$ python3 -q
>>> import numpy as np
>>> np.set_printoptions(precision=3, suppress=True, linewidth=140)
>>> rnd = lambda a: np.round(a, 3) + 0
>>> arr = np.loadtxt("x.csv", delimiter=",")
>>> print(arr)
[[ 1. -1.  0.]
 [-1.  1. -1.]
 [ 0.  0.  0.]
 [-1.  0. -2.]
 [-2.  0. -4.]
 [-3.  0. -4.]
 [-5. -1. -4.]
 [-4.  1. -2.]
 [-6.  2. -4.]
 [-5.  0. -2.]
 [-4.  0. -1.]
 [-4.  0. -1.]
 [-5.  1. -2.]
 [-3.  1. -2.]
 [-4.  3. -4.]
 [-3.  3. -2.]
 [-4.  1. -2.]
 [-3.  1. -1.]
 [-2.  2.  1.]
 [-4.  0.  2.]
 [-3. -2.  2.]]
>>> z = arr[:, 0] > np.median(arr[:, 0])
>>> u = arr[z].mean(axis=0) - arr[~z].mean(axis=0)
>>> print(((arr - arr.mean(axis=0)) @ u > 0).astype(int))
[1 1 1 1 1 0 0 0 0 0 0 0 0 0 0 0 0 1 1 1 1]
>>> print(rnd(u))
[ 3.167 -0.333  0.8  ]
>>> vec = np.array([5, 0, 4])
>>> print(arr @ (2 * vec))
[ 10. -18.   0. -26. -52. -62. -82. -56. -92. -66. -48. -48. -66. -46. -72. -46. -56. -38. -12. -24. -14.]
>>> vec @ arr
Traceback (most recent call last):
  File "<python-input-11>", line 1, in <module>
    vec @ arr
    ~~~~^~~~~
ValueError: matmul: Input operand 1 has a mismatch in its core dimension 0, with gufunc signature (n?,k),(k,m?)->(n?,m?) (size 21 is different from 3)
>>> print((arr @ vec).argmax())
0
>>> print((arr * vec).sum(axis=1))
[  5.  -9.   0. -13. -26. -31. -41. -28. -46. -33. -24. -24. -33. -23. -36. -23. -28. -19.  -6. -12.  -7.]
>>> print(arr @ vec)
[  5.  -9.   0. -13. -26. -31. -41. -28. -46. -33. -24. -24. -33. -23. -36. -23. -28. -19.  -6. -12.  -7.]
>>> print(arr @ np.ones(3))
[  0.  -1.   0.  -3.  -6.  -7. -10.  -5.  -8.  -7.  -5.  -5.  -6.  -4.  -5.  -2.  -5.  -3.   1.  -2.  -3.]
>>> A2 = np.array([[5, 1, 5, 7, 5],
...     [9, 4, 7, 9, 5],
...     [0, 7, 7, 3, 2],
...     [8, 4, 4, 4, 7],
...     [5, 1, 8, 1, 8]])
>>> M = np.tril(A2)
>>> print(M)
[[5 0 0 0 0]
 [9 4 0 0 0]
 [0 7 7 0 0]
 [8 4 4 4 0]
 [5 1 8 1 8]]
>>> print(rnd(np.sort(np.linalg.eigvals(M))))
[4. 4. 5. 7. 8.]
>>> print(np.prod(np.diag(M)), rnd(np.linalg.det(M)))
4480 4480.0
>>> print(np.linalg.matrix_rank(M - M[0, 0] * np.eye(5)))
4
>>> A2 = np.array([[0, 2, 3], [0, 3, 3]])
>>> W2 = np.kron(A2, M)
>>> print(W2.shape)
(10, 15)
>>> print(W2)
[[ 0  0  0  0  0 10  0  0  0  0 15  0  0  0  0]
 [ 0  0  0  0  0 18  8  0  0  0 27 12  0  0  0]
 [ 0  0  0  0  0  0 14 14  0  0  0 21 21  0  0]
 [ 0  0  0  0  0 16  8  8  8  0 24 12 12 12  0]
 [ 0  0  0  0  0 10  2 16  2 16 15  3 24  3 24]
 [ 0  0  0  0  0 15  0  0  0  0 15  0  0  0  0]
 [ 0  0  0  0  0 27 12  0  0  0 27 12  0  0  0]
 [ 0  0  0  0  0  0 21 21  0  0  0 21 21  0  0]
 [ 0  0  0  0  0 24 12 12 12  0 24 12 12 12  0]
 [ 0  0  0  0  0 15  3 24  3 24 15  3 24  3 24]]
>>> E = np.load("w.npy")
>>> print(E)
[[-5.342 -8.454 -0.004]
 [-6.437 -7.505 -1.494]
 [ 7.548  3.089 -5.786]
 [-8.384  5.056  2.033]
 [ 3.423 -8.217 -4.556]
 [-4.922 -5.093  7.059]
 [ 7.956  5.97   1.029]
 [ 4.341  1.566 -8.871]
 [ 5.973  7.535  2.746]
 [ 5.33  -8.091 -2.476]
 [ 2.861  5.806 -7.623]
 [ 9.094 -0.829 -4.075]]
>>> W2 = E[[7, 2]].astype(float)
>>> for _ in range(5):
...     z = np.linalg.norm(E[:, None] - W2, axis=-1).argmin(axis=1)
...     W2 = np.array([E[z == j].mean(axis=0) for j in range(2)])
... 
>>> print(z)
[0 0 1 0 0 0 1 1 1 0 1 1]
>>> print(rnd(W2[1] - W2[0]))
[ 9.018  9.24  -3.857]
>>> print(rnd(W2))
[[-2.722 -5.384  0.094]
 [ 6.296  3.856 -3.763]]
>>> print(np.abs(W2[1] - W2[0]).argmax())
1
>>> print(np.bincount(z))
[6 6]
>>> vec = np.array([1, 3, 1])
>>> h1 = np.maximum(E @ vec, 0)
>>> print(E * (h1 > 1e-9)[:, None])
[[-0.    -0.    -0.   ]
 [-0.    -0.    -0.   ]
 [ 7.548  3.089 -5.786]
 [-8.384  5.056  2.033]
 [ 0.    -0.    -0.   ]
 [-0.    -0.     0.   ]
 [ 7.956  5.97   1.029]
 [ 4.341  1.566 -8.871]
 [ 5.973  7.535  2.746]
 [ 0.    -0.    -0.   ]
 [ 2.861  5.806 -7.623]
 [ 9.094 -0.829 -4.075]]
>>> print(rnd(np.maximum(E @ vec, 0) - np.maximum(-E @ vec, 0)))
[-30.708 -30.446  11.029   8.817 -25.784 -13.142  26.895   0.168  31.324 -21.419  12.656   2.532]
>>> print(rnd(E.T @ h1))
[470.364 546.882 -40.483]
>>> A2 = np.c_[E[:, :1] @ np.array([[-3]]), np.array([8, -7, 3, -7, 3, 7, -9, 4, 8, -2, -9, 4])]
>>> print(rnd(A2))
[[ 16.026   8.   ]
 [ 19.311  -7.   ]
 [-22.644   3.   ]
 [ 25.152  -7.   ]
 [-10.269   3.   ]
 [ 14.766   7.   ]
 [-23.868  -9.   ]
 [-13.023   4.   ]
 [-17.919   8.   ]
 [-15.99   -2.   ]
 [ -8.583  -9.   ]
 [-27.282   4.   ]]
>>> print(rnd(np.linalg.lstsq(E, A2[:, 0])[0]))
[-3.  0.  0.]
>>> print(rnd(np.linalg.norm(A2 - E @ np.linalg.lstsq(E, A2)[0], axis=0)))
[ 0.    19.889]
>>> m1 = np.array([[-3, 0, 0, 0], [-1, 1, 0, 0], [-1, -3, 0, 0], [-3, 2, -1, -3]])
>>> print((m1 - m1.T) / 2)
[[ 0.   0.5  0.5  1.5]
 [-0.5  0.   1.5 -1. ]
 [-0.5 -1.5  0.   0.5]
 [-1.5  1.  -0.5  0. ]]
>>> print(np.allclose(m1, m1.T))
False
>>> print(m1 @ m1)
[[ 9  0  0  0]
 [ 2  1  0  0]
 [ 6 -3  0  0]
 [17 -1  3  9]]
>>> print(np.trace(m1))
-5
>>> print(rnd(np.abs(np.linalg.eigvals(m1)).max()))
3.0
>>> print(rnd(np.linalg.det(m1)))
0.0
>>> print((m1 + m1.T) / 2)
[[-3.  -0.5 -0.5 -1.5]
 [-0.5  1.  -1.5  1. ]
 [-0.5 -1.5  0.  -0.5]
 [-1.5  1.  -0.5 -3. ]]
>>> F = np.load("out11.npy")
>>> print(rnd(F))
[[0.5   0.    0.    0.25  0.    0.25 ]
 [0.2   0.4   0.    0.2   0.    0.2  ]
 [0.333 0.333 0.333 0.    0.    0.   ]
 [0.    0.    0.333 0.333 0.333 0.   ]
 [0.    0.    0.5   0.    0.5   0.   ]
 [0.    0.    0.25  0.25  0.    0.5  ]]
>>> print(np.allclose(F @ F.T, F.T @ F))
False
>>> print(rnd(np.linalg.det(F)))
0.008
>>> print(rnd((F + F.T) / 2))
[[0.5   0.1   0.167 0.125 0.    0.125]
 [0.1   0.4   0.167 0.1   0.    0.1  ]
 [0.167 0.167 0.333 0.167 0.25  0.125]
 [0.125 0.1   0.167 0.333 0.167 0.125]
 [0.    0.    0.25  0.167 0.5   0.   ]
 [0.125 0.1   0.125 0.125 0.    0.5  ]]
>>> print(rnd(np.sort(np.abs(np.linalg.eigvals(F)))))
[0.275 0.275 0.333 0.55  0.55  1.   ]
>>> print(np.kron(np.eye(2, dtype=int), m1))
[[-3  0  0  0  0  0  0  0]
 [-1  1  0  0  0  0  0  0]
 [-1 -3  0  0  0  0  0  0]
 [-3  2 -1 -3  0  0  0  0]
 [ 0  0  0  0 -3  0  0  0]
 [ 0  0  0  0 -1  1  0  0]
 [ 0  0  0  0 -1 -3  0  0]
 [ 0  0  0  0 -3  2 -1 -3]]
>>> print(rnd(np.linalg.eigvals(m1).sum().real))
-5.0
>>> print(rnd(np.linalg.det(m1.T)))
0.0
>>> print(rnd(np.linalg.eigvals(m1)))
[-3.  0.  1. -3.]
>>> data = np.load("data.npy")
>>> print(data)
[[5 5 4 1 2 4 4]
 [0 4 4 1 1 1 4]
 [1 1 1 4 0 2 5]
 [5 5 4 1 2 4 4]
 [5 5 4 2 2 0 4]
 [3 3 0 3 2 4 4]]
>>> def softmax(z):
...     e = np.exp(z - z.max(axis=-1, keepdims=True))
...     return e / e.sum(axis=-1, keepdims=True)
... 
>>> print(rnd(softmax(data[2] + 2)))
[0.012 0.012 0.012 0.249 0.005 0.034 0.676]
>>> print(rnd(softmax(data).sum(axis=1)))
[1. 1. 1. 1. 1. 1.]
>>> att = data @ data.T / np.sqrt(7)
>>> print(softmax(att).round(6).argmax(axis=1))
[0 0 2 0 4 0]
>>> U, sv, vt = np.linalg.svd(data)
>>> evecs = vt[:(sv > 1e-8).sum()]
>>> rng = np.random.default_rng(258571)
>>> vec = data[4] + -2 * data[1] + rng.integers(2) * np.eye(7)[6]
>>> print(vec)
[ 5. -3. -4.  0.  0. -2. -3.]
>>> print(rnd(np.diag(evecs.T @ evecs)))
[0.983 0.681 0.805 0.58  0.399 0.974 0.577]
>>> print(np.allclose(evecs.T @ evecs @ vec, vec))
False
>>> print(rnd(np.linalg.norm(vec - evecs.T @ evecs @ vec)))
0.65
>>> print(np.linalg.matrix_rank(np.vstack([data, vec])))
6
>>> Q, _ = np.linalg.qr(np.array([[-0.5], [-1.4], [-0.5]]))
>>> X = Q @ Q.T
>>> print(rnd(X))
[[0.102 0.285 0.102]
 [0.285 0.797 0.285]
 [0.102 0.285 0.102]]
>>> P = np.triu(np.array([[-5, 4, 3], [3, 0, -2], [2, -5, 2]]), 1) + np.eye(3)
>>> A2 = P @ X @ np.linalg.inv(P)
>>> print(np.linalg.matrix_rank(A2))
1
>>> print(rnd(np.poly(A2)))
[ 1. -1.  0.  0.]
>>> print(rnd(A2))
[[ 1.545 -1.854 -6.797]
 [ 0.081 -0.098 -0.358]
 [ 0.102 -0.122 -0.447]]
>>> print(rnd(P @ X - X @ P))
[[ 1.443  3.634  1.707]
 [-0.203 -1.707  0.537]
 [ 0.    -0.407  0.264]]
>>> print(rnd(np.linalg.det(A2)))
0.0
>>> print(np.linalg.matrix_rank(X, rtol=0.1))
1
>>> print(rnd(np.linalg.norm(X, 2) / np.linalg.norm(X)))
1.0
